% ipython --no-banner

In [1]: import numpy as np

In [2]: from numpy import linalg as LA

In [3]: np.set_printoptions(precision=3, suppress=True, linewidth=120)

In [4]: def rd(a):
   ...:     return np.round(a, 3) + 0
   ...: 

In [5]: mat = np.loadtxt("x.csv", delimiter=",")

In [6]: mat
Out[6]: 
array([[-0.4  ,  0.3  ,  0.883],
       [ 0.   , -0.4  , -1.216],
       [-1.5  ,  0.8  ,  2.397],
       [-0.3  ,  0.3  ,  0.924],
       [-2.3  ,  0.9  ,  2.676],
       [ 0.7  ,  1.   ,  3.011],
       [-1.7  , -0.4  , -1.204],
       [ 0.1  ,  0.2  ,  0.599],
       [ 1.   ,  1.7  ,  5.11 ],
       [-0.1  , -0.1  , -0.292],
       [-0.5  , -0.6  , -1.807],
       [-0.6  , -0.6  , -1.835],
       [-0.6  ,  0.2  ,  0.585]])

In [7]: W1 = np.array([[-2, -2, -2, -2, 0], [-2, -2, -2, -2, 0], [1, 0, 2, 0, 2]])

In [8]: beta = np.array([-2, 1, -2, -1, -2])

In [9]: hid = np.maximum(mat @ W1 + beta, 0)

In [10]: (hid > 0).astype(int)
Out[10]: 
array([[0, 1, 0, 0, 0],
       [0, 1, 0, 0, 0],
       [1, 1, 1, 1, 1],
       [0, 1, 0, 0, 0],
       [1, 1, 1, 1, 1],
       [0, 0, 1, 0, 1],
       [1, 1, 0, 1, 0],
       [0, 1, 0, 0, 0],
       [0, 0, 1, 0, 1],
       [0, 1, 0, 0, 0],
       [0, 1, 0, 1, 0],
       [0, 1, 0, 1, 0],
       [0, 1, 0, 0, 0]])

In [11]: LA.matrix_rank(hid)
Out[11]: np.int64(5)

In [12]: C = np.array([[3, 3], [0, 2], [3, 2], [1, 2], [1, 0]])

In [13]: W1 @ C
Out[13]: 
array([[-14, -18],
       [-14, -18],
       [ 11,   7]])

In [14]: U, s, Vt = LA.svd(mat)

In [15]: np.argmax(s[:-1] / (s[1:] + 1e-6)) + 1
Out[15]: np.int64(2)

In [16]: rd(s)
Out[16]: array([8.168, 3.627, 0.015])

In [17]: M2 = U[:, :2] @ np.diag(s[:2]) @ Vt[:2]

In [18]: rd(LA.norm(mat - M2, 2)), rd(s[2])
Out[18]: (np.float64(0.015), np.float64(0.015))

In [19]: LA.matrix_rank(mat, rtol=0.05)
Out[19]: np.int64(2)

In [20]: LA.matrix_rank(M2)
Out[20]: np.int64(2)

In [21]: M2 = mat / LA.norm(mat, axis=1, keepdims=True)

In [22]: gram = M2 @ M2.T

In [23]: (gram - 2 * np.eye(13)).round(6).argmax(axis=1)
Out[23]: array([ 3, 10,  0,  0, 12,  8,  9,  8,  7, 11, 11,  9,  4])

In [24]: rd(LA.norm(M2, axis=1))
Out[24]: array([1., 1., 1., 1., 1., 1., 1., 1., 1., 1., 1., 1., 1.])

In [25]: Ac = mat - mat.mean(axis=0)

In [26]: V = LA.svd(Ac)[2][:2]

In [27]: M2 = Ac - Ac @ V.T @ V

In [28]: rd(LA.norm(M2) / LA.norm(Ac))
Out[28]: np.float64(0.002)

In [29]: rd(M2.std(axis=0))
Out[29]: array([0.   , 0.004, 0.001])

In [30]: rd(np.diag(V.T @ V))
Out[30]: array([1. , 0.1, 0.9])

In [31]: rd((Ac @ V.T).std(axis=0))
Out[31]: array([2.132, 0.858])

In [32]: rd(np.cov(Ac @ V.T, rowvar=False))
Out[32]: 
array([[4.924, 0.   ],
       [0.   , 0.797]])
